% python3 -q
>>> import numpy as np
>>> from numpy import linalg as LA
>>> np.set_printoptions(precision=2, suppress=True, linewidth=160)
>>> def tidy(a):
...     return np.round(a, 2) + 0
... 
>>> feats = np.loadtxt("m.csv", delimiter=",")
>>> tidy(feats)
array([[-14.03,  -7.77, -11.94],
       [ 11.  ,  16.4 ,   3.2 ],
       [ 13.68,   3.26,  14.22],
       [ -4.04,  14.34, -13.34],
       [ 12.16,  14.91,   5.46],
       [-11.88, -15.33,  -4.89],
       [ 12.59,  -1.05,  15.51],
       [ 14.01,   8.38,  11.55],
       [  0.37, -16.97,  10.58],
       [ -2.26, -18.12,   8.16],
       [ 13.71,   3.44,  14.15],
       [-13.57,  -2.66, -14.45],
       [ 13.69,  10.94,   9.64],
       [ 12.22,  -2.1 ,  15.69],
       [  1.89, -16.03,  11.81],
       [-13.07,  -0.52, -15.13],
       [  9.14,  -8.27,  15.75],
       [ -4.54, -18.61,   5.76],
       [  5.21,  18.65,  -4.99],
       [  6.88,  18.55,  -2.94],
       [ -5.3 , -18.66,   4.89],
       [ 11.8 ,  -3.16,  15.84],
       [ 10.05,  -6.77,  15.91],
       [ 12.86,  -0.21,  15.32],
       [ -3.75, -18.5 ,   6.61],
       [  3.9 , -14.47,  13.25],
       [ -6.94,  11.32, -14.96],
       [  0.53,  17.43,  -9.79],
       [ 13.91,   9.55,  10.73],
       [ -0.71, -17.51,   9.63],
       [ -1.65,  16.19, -11.62],
       [  3.85, -14.51,  13.22],
       [-11.8 , -15.45,  -4.71],
       [ -3.5 ,  14.81, -12.98],
       [ 12.18,  14.87,   5.52],
       [ 12.45,  -1.47,  15.59],
       [ -7.03,  11.21, -15.  ],
       [ -3.64, -18.48,   6.74],
       [ 14.04,   7.16,  12.31],
       [-13.8 , -10.34, -10.13],
       [-11.76,   3.26, -15.85],
       [ -2.94,  15.26, -12.59],
       [ -2.98,  15.23, -12.62],
       [  7.54,  18.41,  -2.08],
       [  8.86,  -8.71,  15.67],
       [-12.12,   2.35, -15.73],
       [-13.88,  -4.65, -13.63],
       [ -7.77,  10.26, -15.31]])
>>> left, s, Vt = LA.svd(feats)
>>> evecs = Vt[:(s > 1e-8).sum()]
>>> rng = np.random.default_rng(33421)
>>> vec = feats[33] + 5 * feats[20] + rng.integers(2) * np.eye(3)[2]
>>> tidy(vec)
array([-29.98, -78.48,  12.46])
>>> tidy(evecs.T @ evecs)
array([[ 0.49,  0.26,  0.43],
       [ 0.26,  0.87, -0.22],
       [ 0.43, -0.22,  0.64]])
>>> tidy(LA.norm(vec - evecs.T @ evecs @ vec))
np.float64(0.6)
>>> LA.matrix_rank(np.vstack([feats, vec]))
np.int64(3)
>>> tidy(feats.mean(axis=0))
array([1.37, 0.33, 1.42])
>>> tidy(feats.sum(axis=0))
array([65.56, 15.85, 68.01])
>>> np.unravel_index(np.abs(feats).argmax(), feats.shape)
(np.int64(20), np.int64(1))
>>> tidy(np.abs(feats).max())
np.float64(18.66)
>>> tidy(LA.svd(feats, compute_uv=False))
array([104.47,  91.03,   0.  ])
>>> vec = np.array([-2, 3, 1])
>>> tidy(feats @ np.eye(3)[0])
array([-14.03,  11.  ,  13.68,  -4.04,  12.16, -11.88,  12.59,  14.01,   0.37,  -2.26,  13.71, -13.57,  13.69,  12.22,   1.89, -13.07,   9.14,  -4.54,   5.21,
         6.88,  -5.3 ,  11.8 ,  10.05,  12.86,  -3.75,   3.9 ,  -6.94,   0.53,  13.91,  -0.71,  -1.65,   3.85, -11.8 ,  -3.5 ,  12.18,  12.45,  -7.03,  -3.64,
        14.04, -13.8 , -11.76,  -2.94,  -2.98,   7.54,   8.86, -12.12, -13.88,  -7.77])
>>> np.sign((feats @ vec).round(6))
array([-1.,  1., -1.,  1.,  1., -1., -1.,  1., -1., -1., -1.,  1.,  1., -1., -1.,  1., -1., -1.,  1.,  1., -1., -1., -1., -1., -1., -1.,  1.,  1.,  1., -1.,
        1., -1., -1.,  1.,  1., -1.,  1., -1.,  1., -1.,  1.,  1.,  1.,  1., -1.,  1.,  1.,  1.])
>>> LA.norm(feats @ vec) <= LA.norm(feats, 2) * LA.norm(vec) + 1e-9
np.True_
>>> idx = feats[:, 0] > np.median(feats[:, 0])
>>> f = feats[idx].mean(axis=0) - feats[~idx].mean(axis=0)
>>> tidy((((feats - feats.mean(axis=0)) @ f > 0) == idx).mean())
np.float64(0.96)
>>> tidy(f)
array([17.11,  6.44, 16.38])
>>> rank = LA.matrix_rank(feats)
>>> rank
np.int64(2)
>>> N = LA.svd(feats)[2][rank:].T
>>> tidy(N[:, 0] / N[np.abs(N[:, 0]).round(6).argmax(), 0])
array([ 1.  , -0.51, -0.85])
>>> [int(LA.matrix_rank(feats[:, :j + 1])) for j in range(3)]
[1, 2, 2]
>>> N.shape
(3, 1)
>>> [int(LA.matrix_rank(feats[:i])) for i in range(1, len(feats) + 1)]
[1, 2, 2, 2, 2, 2, 2, 2, 2, 2, 2, 2, 2, 2, 2, 2, 2, 2, 2, 2, 2, 2, 2, 2, 2, 2, 2, 2, 2, 2, 2, 2, 2, 2, 2, 2, 2, 2, 2, 2, 2, 2, 2, 2, 2, 2, 2, 2]
>>> np.allclose(feats @ N, 0)
True
>>> LA.matrix_rank(feats.T @ feats), LA.matrix_rank(feats @ feats.T)
(np.int64(2), np.int64(2))
>>> K = np.arange(195).reshape(15, 13) + 3
>>> K
array([[  3,   4,   5,   6,   7,   8,   9,  10,  11,  12,  13,  14,  15],
       [ 16,  17,  18,  19,  20,  21,  22,  23,  24,  25,  26,  27,  28],
       [ 29,  30,  31,  32,  33,  34,  35,  36,  37,  38,  39,  40,  41],
       [ 42,  43,  44,  45,  46,  47,  48,  49,  50,  51,  52,  53,  54],
       [ 55,  56,  57,  58,  59,  60,  61,  62,  63,  64,  65,  66,  67],
       [ 68,  69,  70,  71,  72,  73,  74,  75,  76,  77,  78,  79,  80],
       [ 81,  82,  83,  84,  85,  86,  87,  88,  89,  90,  91,  92,  93],
       [ 94,  95,  96,  97,  98,  99, 100, 101, 102, 103, 104, 105, 106],
       [107, 108, 109, 110, 111, 112, 113, 114, 115, 116, 117, 118, 119],
       [120, 121, 122, 123, 124, 125, 126, 127, 128, 129, 130, 131, 132],
       [133, 134, 135, 136, 137, 138, 139, 140, 141, 142, 143, 144, 145],
       [146, 147, 148, 149, 150, 151, 152, 153, 154, 155, 156, 157, 158],
       [159, 160, 161, 162, 163, 164, 165, 166, 167, 168, 169, 170, 171],
       [172, 173, 174, 175, 176, 177, 178, 179, 180, 181, 182, 183, 184],
       [185, 186, 187, 188, 189, 190, 191, 192, 193, 194, 195, 196, 197]])
>>> # rank 2
>>> left, s, Vt = LA.svd(K, full_matrices=False)
>>> tidy(s)
array([1602.26,   25.58,    0.  ,    0.  ,    0.  ,    0.  ,    0.  ,    0.  ,    0.  ,    0.  ,    0.  ,    0.  ,    0.  ])
>>> np.allclose(left * s @ Vt, K)
True
>>> left.shape, s.shape, Vt.shape
((15, 13), (13,), (13, 13))
>>> tidy(np.cumsum(s ** 2) / np.sum(s ** 2))
array([1., 1., 1., 1., 1., 1., 1., 1., 1., 1., 1., 1., 1.])
>>> Y = K[0, 0] * K[1:] - np.outer(K[1:, 0], K[0])
>>> Y
array([[    0,   -13,   -26,   -39,   -52,   -65,   -78,   -91,  -104,  -117,  -130,  -143,  -156],
       [    0,   -26,   -52,   -78,  -104,  -130,  -156,  -182,  -208,  -234,  -260,  -286,  -312],
       [    0,   -39,   -78,  -117,  -156,  -195,  -234,  -273,  -312,  -351,  -390,  -429,  -468],
       [    0,   -52,  -104,  -156,  -208,  -260,  -312,  -364,  -416,  -468,  -520,  -572,  -624],
       [    0,   -65,  -130,  -195,  -260,  -325,  -390,  -455,  -520,  -585,  -650,  -715,  -780],
       [    0,   -78,  -156,  -234,  -312,  -390,  -468,  -546,  -624,  -702,  -780,  -858,  -936],
       [    0,   -91,  -182,  -273,  -364,  -455,  -546,  -637,  -728,  -819,  -910, -1001, -1092],
       [    0,  -104,  -208,  -312,  -416,  -520,  -624,  -728,  -832,  -936, -1040, -1144, -1248],
       [    0,  -117,  -234,  -351,  -468,  -585,  -702,  -819,  -936, -1053, -1170, -1287, -1404],
       [    0,  -130,  -260,  -390,  -520,  -650,  -780,  -910, -1040, -1170, -1300, -1430, -1560],
       [    0,  -143,  -286,  -429,  -572,  -715,  -858, -1001, -1144, -1287, -1430, -1573, -1716],
       [    0,  -156,  -312,  -468,  -624,  -780,  -936, -1092, -1248, -1404, -1560, -1716, -1872],
       [    0,  -169,  -338,  -507,  -676,  -845, -1014, -1183, -1352, -1521, -1690, -1859, -2028],
       [    0,  -182,  -364,  -546,  -728,  -910, -1092, -1274, -1456, -1638, -1820, -2002, -2184]])
>>> tidy(K[:, 0] / K[0, 0])
array([ 1.  ,  5.33,  9.67, 14.  , 18.33, 22.67, 27.  , 31.33, 35.67, 40.  , 44.33, 48.67, 53.  , 57.33, 61.67])
>>> tidy(LA.norm(Y, 2) / LA.norm(Y))
np.float64(1.0)
>>> LA.cond(Y) > 100
np.True_
>>> F = np.array([[9.0, 4.0, 0.0, -4.0, -4.0],
...     [4.0, 9.0, 0.0, -4.0, -4.0],
...     [0.0, 0.0, 5.0, 0.0, 0.0],
...     [-4.0, -4.0, 0.0, 9.0, 4.0],
...     [-4.0, -4.0, 0.0, 4.0, 9.0]])
>>> F.shape
(5, 5)
>>> F - F[0]
array([[  0.,   0.,   0.,   0.,   0.],
       [ -5.,   5.,   0.,   0.,   0.],
       [ -9.,  -4.,   5.,   4.,   4.],
       [-13.,  -8.,   0.,  13.,   8.],
       [-13.,  -8.,   0.,   8.,  13.]])
>>> np.count_nonzero(F)
np.int64(17)
>>> LA.matrix_rank(F)
np.int64(5)
>>> np.diff(F, axis=0)
array([[-5.,  5.,  0.,  0.,  0.],
       [-4., -9.,  5.,  4.,  4.],
       [-4., -4., -5.,  9.,  4.],
       [ 0.,  0.,  0., -5.,  5.]])
>>> tidy(LA.norm(F))
np.float64(23.26)
>>> F.mean(axis=0)
array([1., 1., 1., 1., 1.])
>>> q, evecs = LA.qr(F[:, :3])[0], LA.qr(F[:, 3:])[0]
>>> s = LA.svd(q.T @ evecs, compute_uv=False)
>>> tidy(s)
array([0.89, 0.  ])
>>> (s > 0.9).sum()
np.int64(0)
>>> idx = rng.permutation(5)
>>> idx
array([3, 2, 1, 0, 4])
>>> Y = F[idx][:, idx]
>>> Y
array([[ 9.,  0., -4., -4.,  4.],
       [ 0.,  5.,  0.,  0.,  0.],
       [-4.,  0.,  9.,  4., -4.],
       [-4.,  0.,  4.,  9., -4.],
       [ 4.,  0., -4., -4.,  9.]])
>>> tidy(np.sort(np.abs(LA.eigvals(Y))))
array([ 5.,  5.,  5.,  5., 21.])
>>> np.trace(Y)
np.float64(41.0)
>>> vec = np.array([2, 3, 0, 5, 2])
>>> h1 = np.maximum(Y @ vec, 0)
>>> Y * (h1 > 1e-9)[:, None]
array([[ 9.,  0., -4., -4.,  4.],
       [ 0.,  5.,  0.,  0.,  0.],
       [-4.,  0.,  9.,  4., -4.],
       [-4.,  0.,  4.,  9., -4.],
       [ 4.,  0., -4., -4.,  9.]])
>>> tidy(np.tanh(Y @ vec))
array([1., 1., 1., 1., 1.])
>>> X = np.loadtxt("dump.csv", delimiter=",")
>>> X
array([[ 10.,   5.,  26.,  30.,  13.,  22.,  30.,  32.,  30.,   9.,  20.,   1.],
       [  5.,   5.,  22.,  20.,  16.,   9.,  20.,  19.,  15.,  18.,  10.,   2.],
       [ 26.,  22., 100.,  96.,  68.,  50.,  96.,  94.,  78.,  72.,  52.,   8.],
       [ 30.,  20.,  96., 100.,  58.,  62., 100., 102.,  90.,  54.,  60.,   6.],
       [ 13.,  16.,  68.,  58.,  53.,  21.,  58.,  53.,  39.,  63.,  26.,   7.],
       [ 22.,   9.,  50.,  62.,  21.,  50.,  62.,  68.,  66.,   9.,  44.,   1.],
       [ 30.,  20.,  96., 100.,  58.,  62., 100., 102.,  90.,  54.,  60.,   6.],
       [ 32.,  19.,  94., 102.,  53.,  68., 102., 106.,  96.,  45.,  64.,   5.],
       [ 30.,  15.,  78.,  90.,  39.,  66.,  90.,  96.,  90.,  27.,  60.,   3.],
       [  9.,  18.,  72.,  54.,  63.,   9.,  54.,  45.,  27.,  81.,  18.,   9.],
       [ 20.,  10.,  52.,  60.,  26.,  44.,  60.,  64.,  60.,  18.,  40.,   2.],
       [  1.,   2.,   8.,   6.,   7.,   1.,   6.,   5.,   3.,   9.,   2.,   1.]])
>>> left, s, Vt = LA.svd(X)
>>> evecs = Vt[:(s > 1e-8).sum()]
>>> vec = X[7] + -2 * X[11] + rng.integers(2) * np.eye(12)[9]
>>> vec
array([30., 15., 78., 90., 39., 66., 90., 96., 90., 28., 60.,  3.])
>>> tidy(np.diag(evecs.T @ evecs))
array([0.03, 0.01, 0.21, 0.16, 0.22, 0.18, 0.16, 0.19, 0.23, 0.51, 0.1 , 0.01])
